$ ipython --no-banner

In [1]: import numpy as np

In [2]: np.set_printoptions(precision=2, suppress=True, linewidth=200)

In [3]: F = np.load("case17.npy")

In [4]: F
Out[4]: 
array([[-3,  3,  1,  0,  3,  3],
       [-2,  0,  0,  1, -2,  0],
       [-2,  3, -1,  3,  3, -3],
       [-2, -2,  1,  2,  3,  3],
       [ 3,  3,  1, -3,  9,  3]])

In [5]: # rank 4

In [6]: left, sig, vt = np.linalg.svd(F)

In [7]: sig.round(2) + 0
Out[7]: array([12.03,  6.79,  5.72,  3.52,  0.  ])

In [8]: M2 = left[:, :4] @ np.diag(sig[:4]) @ vt[:4]

In [9]: round(np.linalg.norm(F - M2, 2), 2), round(sig[4], 2)
Out[9]: (np.float64(0.0), np.float64(0.0))

In [10]: M2.round(2) + 0
Out[10]: 
array([[-3.,  3.,  1.,  0.,  3.,  3.],
       [-2.,  0.,  0.,  1., -2.,  0.],
       [-2.,  3., -1.,  3.,  3., -3.],
       [-2., -2.,  1.,  2.,  3.,  3.],
       [ 3.,  3.,  1., -3.,  9.,  3.]])

In [11]: u = np.array([-4, 5])

In [12]: np.cross(F[1, :3], F[0, :3])
Out[12]: array([ 0,  2, -6])

In [13]: np.correlate(F[1], F[0], "full")
Out[13]: array([-6, -6,  0,  1, -9,  0,  1,  1, -9,  6,  0])

In [14]: np.array([np.convolve(row, u, "same") for row in F])
Out[14]: 
array([[ 12, -27,  11,   5, -12,   3],
       [  8, -10,   0,  -4,  13, -10],
       [  8, -22,  19, -17,   3,  27],
       [  8,  -2, -14,  -3,  -2,   3],
       [-12,   3,  11,  17, -51,  33]])

In [15]: cov = F.T @ F

In [16]: np.round(np.linalg.svd(F, compute_uv=False) ** 2, 2) + 0
Out[16]: array([144.77,  46.11,  32.74,  12.38,   0.  ])

In [17]: cov
Out[17]: 
array([[ 30,  -2,   0, -21,  10,   0],
       [ -2,  31,   1,  -4,  39,   3],
       [  0,   1,   4,  -4,  12,  12],
       [-21,  -4,  -4,  23, -14, -12],
       [ 10,  39,  12, -14, 112,  36],
       [  0,   3,  12, -12,  36,  36]])

In [18]: cov.sum(axis=0)
Out[18]: array([ 17,  68,  25, -32, 195,  75])

In [19]: np.round(np.linalg.svd(cov, compute_uv=False), 2) + 0
Out[19]: array([144.77,  46.11,  32.74,  12.38,   0.  ,   0.  ])

In [20]: cov.sum(axis=1)
Out[20]: array([ 17,  68,  25, -32, 195,  75])

In [21]: np.diff(cov, axis=0)
Out[21]: 
array([[-32,  33,   1,  17,  29,   3],
       [  2, -30,   3,   0, -27,   9],
       [-21,  -5,  -8,  27, -26, -24],
       [ 31,  43,  16, -37, 126,  48],
       [-10, -36,   0,   2, -76,   0]])

In [22]: cov - cov[0]
Out[22]: 
array([[  0,   0,   0,   0,   0,   0],
       [-32,  33,   1,  17,  29,   3],
       [-30,   3,   4,  17,   2,  12],
       [-51,  -2,  -4,  44, -24, -12],
       [-20,  41,  12,   7, 102,  36],
       [-30,   5,  12,   9,  26,  36]])

In [23]: cov.shape
Out[23]: (6, 6)

In [24]: M2 = F / np.linalg.norm(F, axis=1, keepdims=True)

In [25]: cov = M2 @ M2.T

In [26]: np.round(np.degrees(np.arccos(np.clip(cov[2, 3], -1, 1))), 2)
Out[26]: np.float64(85.17)

In [27]: E = np.array([[1.2, -0.2, 1.1, 1.7],
    ...:     [0.3, -0.4, 0.5, -0.6],
    ...:     [1.7, 1.3, 0.6, 1.8],
    ...:     [-2.8, -0.6, -1.2, 2.1],
    ...:     [-1.0, -0.4, -0.3, -1.6],
    ...:     [-1.2, -0.3, 0.1, 0.0],
    ...:     [-0.7, 0.0, 0.2, 0.7],
    ...:     [0.4, -1.2, 0.6, 0.2],
    ...:     [1.1, -1.3, 0.5, 1.2]])

In [28]: proj = E @ np.linalg.solve(E.T @ E, E.T)

In [29]: np.diag(proj)
Out[29]: array([0.48, 0.17, 0.58, 0.89, 0.24, 0.39, 0.28, 0.33, 0.63])

In [30]: np.round(np.linalg.eigvalsh(proj), 2) + 0
Out[30]: array([0., 0., 0., 0., 0., 1., 1., 1., 1.])

In [31]: np.round(proj @ E[:, 1], 2) + 0
Out[31]: array([-0.2, -0.4,  1.3, -0.6, -0.4, -0.3,  0. , -1.2, -1.3])

In [32]: np.allclose(proj @ proj, proj)
Out[32]: True

In [33]: t3 = np.stack([E, -3 * E, E[::-1]])

In [34]: np.linalg.matrix_rank(t3.reshape(3, -1))
Out[34]: np.int64(2)

In [35]: t3.shape
Out[35]: (3, 9, 4)

In [36]: q, r_ = np.linalg.qr(E)

In [37]: np.abs(np.diag(r_))
Out[37]: array([4.07, 2.3 , 1.03, 3.84])

In [38]: q.shape, r_.shape
Out[38]: ((9, 4), (4, 4))

In [39]: np.allclose(r_.T @ r_, E.T @ E)
Out[39]: True

In [40]: round(float(abs(r_[0, 0])), 2), round(np.linalg.norm(E[:, 0]), 2)
Out[40]: (4.07, np.float64(4.07))

In [41]: np.round(q @ r_, 2) + 0
Out[41]: 
array([[ 1.2, -0.2,  1.1,  1.7],
       [ 0.3, -0.4,  0.5, -0.6],
       [ 1.7,  1.3,  0.6,  1.8],
       [-2.8, -0.6, -1.2,  2.1],
       [-1. , -0.4, -0.3, -1.6],
       [-1.2, -0.3,  0.1,  0. ],
       [-0.7,  0. ,  0.2,  0.7],
       [ 0.4, -1.2,  0.6,  0.2],
       [ 1.1, -1.3,  0.5,  1.2]])

In [42]: E.ravel(order="F")
Out[42]: 
array([ 1.2,  0.3,  1.7, -2.8, -1. , -1.2, -0.7,  0.4,  1.1, -0.2, -0.4,  1.3, -0.6, -0.4, -0.3,  0. , -1.2, -1.3,  1.1,  0.5,  0.6, -1.2, -0.3,  0.1,  0.2,  0.6,  0.5,  1.7, -0.6,  1.8,  2.1, -1.6,
        0. ,  0.7,  0.2,  1.2])

In [43]: E.reshape(9, 5)
---------------------------------------------------------------------------
ValueError                                Traceback (most recent call last)
Cell In[43], line 1
----> 1 E.reshape(9, 5)

ValueError: cannot reshape array of size 36 into shape (9,5)

In [44]: E.reshape(2, -1)
Out[44]: 
array([[ 1.2, -0.2,  1.1,  1.7,  0.3, -0.4,  0.5, -0.6,  1.7,  1.3,  0.6,  1.8, -2.8, -0.6, -1.2,  2.1, -1. , -0.4],
       [-0.3, -1.6, -1.2, -0.3,  0.1,  0. , -0.7,  0. ,  0.2,  0.7,  0.4, -1.2,  0.6,  0.2,  1.1, -1.3,  0.5,  1.2]])

In [45]: t3 = E.reshape(9, 2, -1)

In [46]: np.swapaxes(t3, 1, 2)[7]
Out[46]: 
array([[ 0.4,  0.6],
       [-1.2,  0.2]])

In [47]: t3.sum(axis=1)
Out[47]: 
array([[ 2.3,  1.5],
       [ 0.8, -1. ],
       [ 2.3,  3.1],
       [-4. ,  1.5],
       [-1.3, -2. ],
       [-1.1, -0.3],
       [-0.5,  0.7],
       [ 1. , -1. ],
       [ 1.6, -0.1]])

In [48]: t3.shape
Out[48]: (9, 2, 2)

In [49]: arr, _ = np.linalg.qr(np.array([[-1.2, -1.8, 0.5, 0.8, -0.7, 0.1],
    ...:     [-1.4, -0.8, 1.2, -0.8, -0.5, -2.2],
    ...:     [0.3, 1.2, -0.7, 0.8, 0.6, 1.5],
    ...:     [0.8, 0.3, 1.2, 1.9, 0.1, 0.3],
    ...:     [1.3, 0.4, 0.0, 2.7, 0.8, 0.0],
    ...:     [-0.2, -2.3, -0.9, 0.9, -0.2, 0.1]]))

In [50]: arr.round(2) + 0
Out[50]: 
array([[-0.5 ,  0.31,  0.16, -0.54,  0.47, -0.35],
       [-0.58, -0.14,  0.42, -0.12, -0.65,  0.19],
       [ 0.12, -0.36, -0.37, -0.73, -0.01,  0.43],
       [ 0.33,  0.14,  0.71, -0.08,  0.3 ,  0.52],
       [ 0.54,  0.26,  0.19, -0.4 , -0.48, -0.47],
       [-0.08,  0.82, -0.34,  0.  , -0.19,  0.42]])

In [51]: # keeps lengths

In [52]: (arr - arr.T) / 2
Out[52]: 
array([[ 0.  ,  0.44,  0.02, -0.43, -0.03, -0.13],
       [-0.44,  0.  ,  0.39, -0.13, -0.45, -0.31],
       [-0.02, -0.39,  0.  , -0.72, -0.1 ,  0.38],
       [ 0.43,  0.13,  0.72,  0.  ,  0.35,  0.26],
       [ 0.03,  0.45,  0.1 , -0.35,  0.  , -0.14],
       [ 0.13,  0.31, -0.38, -0.26,  0.14,  0.  ]])

In [53]: round(float(np.linalg.det(arr)), 2)
Out[53]: -1.0

In [54]: np.sort(np.abs(np.linalg.eigvals(arr)))
Out[54]: array([1., 1., 1., 1., 1., 1.])
